% ipython --no-banner

In [1]: import numpy as np

In [2]: from numpy import linalg as LA

In [3]: np.set_printoptions(precision=1, suppress=True, linewidth=200, legacy="1.25")

In [4]: feats = np.load("dump.npy")

In [5]: feats
Out[5]: 
array([[  0.2,   0.3, -10. ,   0.1,   0.3],
       [  1.6,   0.5,  18. ,  -1. ,  -0.6],
       [  2. ,  -0.6,  -2. ,  -0.9,  -0.3],
       [  0.3,  -0.3,  -6. ,   0.8,   2. ]])

In [6]: # column 2 is much longer than the rest

In [7]: t = np.radians(30)

In [8]: Rm = np.eye(5)

In [9]: Rm[1, 1] = Rm[3, 3] = np.cos(t)

In [10]: Rm[1, 3], Rm[3, 1] = -np.sin(t), np.sin(t)

In [11]: Rm
Out[11]: 
array([[ 1. ,  0. ,  0. ,  0. ,  0. ],
       [ 0. ,  0.9,  0. , -0.5,  0. ],
       [ 0. ,  0. ,  1. ,  0. ,  0. ],
       [ 0. ,  0.5,  0. ,  0.9,  0. ],
       [ 0. ,  0. ,  0. ,  0. ,  1. ]])

In [12]: B = feats @ Rm.T

In [13]: np.abs(B - feats).max(axis=0)
Out[13]: array([0. , 0.5, 0. , 0.4, 0. ])

In [14]: round(LA.det(Rm), 1), round(float(np.trace(Rm)), 1)
Out[14]: (1.0, 4.7)

In [15]: r0 = np.array([-1, -1])

In [16]: np.correlate(feats[3], feats[0], "full")
Out[16]: array([  0.1,  -0.1,  -4.8,   2.7,  60.6,  -9.7, -21. ,   0.8,   0.4])

In [17]: np.array([np.convolve(row, r0, "same") for row in feats])
Out[17]: 
array([[ -0.2,  -0.5,   9.7,   9.9,  -0.4],
       [ -1.6,  -2.1, -18.5, -17. ,   1.6],
       [ -2. ,  -1.4,   2.6,   2.9,   1.2],
       [ -0.3,   0. ,   6.3,   5.2,  -2.8]])

In [18]: B = feats / np.sqrt((feats ** 2).mean(axis=1, keepdims=True))

In [19]: feats - feats.mean(axis=1, keepdims=True)
Out[19]: 
array([[ 2. ,  2.1, -8.2,  1.9,  2.1],
       [-2.1, -3.2, 14.3, -4.7, -4.3],
       [ 2.4, -0.2, -1.6, -0.5,  0.1],
       [ 0.9,  0.3, -5.4,  1.4,  2.6]])

In [20]: LA.matrix_rank(feats - feats.mean(axis=1, keepdims=True))
Out[20]: 4

In [21]: B[1]
Out[21]: array([ 0.2,  0.1,  2.2, -0.1, -0.1])

In [22]: LA.norm(B, axis=1)
Out[22]: array([2.2, 2.2, 2.2, 2.2])

In [23]: t3 = np.stack([feats, -3 * feats, feats[::-1]])

In [24]: LA.matrix_rank(t3.reshape(3, -1))
Out[24]: 2

In [25]: t3.shape
Out[25]: (3, 4, 5)

In [26]: LA.norm(t3, axis=(1, 2))
Out[26]: array([21.9, 65.6, 21.9])

In [27]: (t3 @ feats.T).shape
Out[27]: (3, 4, 4)

In [28]: data = np.loadtxt("w.csv", delimiter=",")

In [29]: data
Out[29]: 
array([[3., 1., 0., 0., 0.],
       [0., 3., 1., 0., 0.],
       [0., 0., 3., 1., 0.],
       [0., 0., 0., 3., 1.],
       [0., 0., 0., 0., 3.]])

In [30]: B = data[0, 0] * data[1:] - np.outer(data[1:, 0], data[0])

In [31]: B
Out[31]: 
array([[0., 9., 3., 0., 0.],
       [0., 0., 9., 3., 0.],
       [0., 0., 0., 9., 3.],
       [0., 0., 0., 0., 9.]])

In [32]: LA.matrix_rank(B), LA.matrix_rank(data)
Out[32]: (4, 5)

In [33]: W0 = np.array([[1, -1, -3, 0],
    ...:     [0, 0, -1, -1],
    ...:     [-2, 2, 0, 3],
    ...:     [3, 1, -1, -2],
    ...:     [1, 1, 3, -3]])

In [34]: r0 = np.array([1, 1])

In [35]: np.correlate(W0[3], W0[4], "full")
Out[35]: array([-9,  6,  9,  7, -6, -3, -2])

In [36]: np.convolve(W0[3], r0)
Out[36]: array([ 3,  4,  0, -3, -2])

In [37]: np.array([np.convolve(row, r0, "same") for row in W0])
Out[37]: 
array([[ 1,  0, -4, -3],
       [ 0,  0, -1, -2],
       [-2,  0,  2,  3],
       [ 3,  4,  0, -3],
       [ 1,  2,  4,  0]])

In [38]: np.cross(W0[3, :3], W0[4, :3])
Out[38]: array([  4, -10,   2])

In [39]: B = np.array([[-3, 3], [0, 0]])

In [40]: C = np.kron(B, W0)

In [41]: round(float(LA.norm(C, 2)), 1), round(LA.norm(B, 2) * LA.norm(W0, 2), 1)
Out[41]: (25.2, 25.2)

In [42]: LA.matrix_rank(C)
Out[42]: 4

In [43]: O = W0.astype(float).copy()

In [44]: for j in range(4):
    ...:     O[:, j] -= O[:, :j] @ (O[:, :j].T @ O[:, j])
    ...:     O[:, j] /= LA.norm(O[:, j])
    ...: 

In [45]: O.round(1) + 0
Out[45]: 
array([[ 0.3, -0.4, -0.5, -0.1],
       [ 0. ,  0. , -0.2, -0.9],
       [-0.5,  0.7, -0.4,  0. ],
       [ 0.8,  0.5, -0.3,  0.2],
       [ 0.3,  0.4,  0.6, -0.4]])

In [46]: np.round(O.T @ O, 1) + 0
Out[46]: 
array([[1., 0., 0., 0.],
       [0., 1., 0., 0.],
       [0., 0., 1., 0.],
       [0., 0., 0., 1.]])

In [47]: rng = np.random.default_rng(335)

In [48]: z = rng.permutation(4)

In [49]: B = O[:, z] * rng.choice([-1, 1], 4)

In [50]: B.round(1) + 0
Out[50]: 
array([[ 0.5,  0.3,  0.4, -0.1],
       [ 0.2,  0. ,  0. , -0.9],
       [ 0.4, -0.5, -0.7,  0. ],
       [ 0.3,  0.8, -0.5,  0.2],
       [-0.6,  0.3, -0.4, -0.4]])

In [51]: left, _, VT = LA.svd(O.T @ B)

In [52]: z
Out[52]: array([2, 0, 1, 3])

In [53]: np.round(LA.lstsq(O, B)[0], 1) + 0
Out[53]: 
array([[ 0.,  1.,  0.,  0.],
       [ 0.,  0., -1.,  0.],
       [-1.,  0.,  0.,  0.],
       [ 0.,  0.,  0.,  1.]])

In [54]: A = np.load("out10.npy")

In [55]: A
Out[55]: 
array([[1. , 0.7, 0.5, 0.3, 0.2],
       [0.7, 1. , 0.7, 0.5, 0.3],
       [0.5, 0.7, 1. , 0.7, 0.5],
       [0.3, 0.5, 0.7, 1. , 0.7],
       [0.2, 0.3, 0.5, 0.7, 1. ]])

In [56]: vals, vecs = LA.eigh(A)

In [57]: LA.eigvalsh(A + -3 * np.eye(5))
Out[57]: array([-2.8, -2.8, -2.6, -1.9,  0.1])

In [58]: np.round(vecs.T @ vecs, 1) + 0
Out[58]: 
array([[1., 0., 0., 0., 0.],
       [0., 1., 0., 0., 0.],
       [0., 0., 1., 0., 0.],
       [0., 0., 0., 1., 0.],
       [0., 0., 0., 0., 1.]])

In [59]: (vals > 1e-8).sum(), (vals < -1e-8).sum()
Out[59]: (5, 0)

In [60]: np.unique(vals.round(6) + 0, return_counts=True)[1]
Out[60]: array([1, 1, 1, 1, 1])

In [61]: gram = A.T @ A

In [62]: np.allclose(gram, gram.T)
Out[62]: True

In [63]: round(float(np.trace(gram)), 1), round(float((A ** 2).sum()), 1)
Out[63]: (10.9, 10.9)

In [64]: np.diag(gram)
Out[64]: array([1.9, 2.3, 2.5, 2.3, 1.9])

In [65]: (A @ A.T).shape
Out[65]: (5, 5)

In [66]: np.round(LA.eigvalsh(gram)[::-1], 1) + 0
Out[66]: array([9.4, 1.2, 0.2, 0. , 0. ])
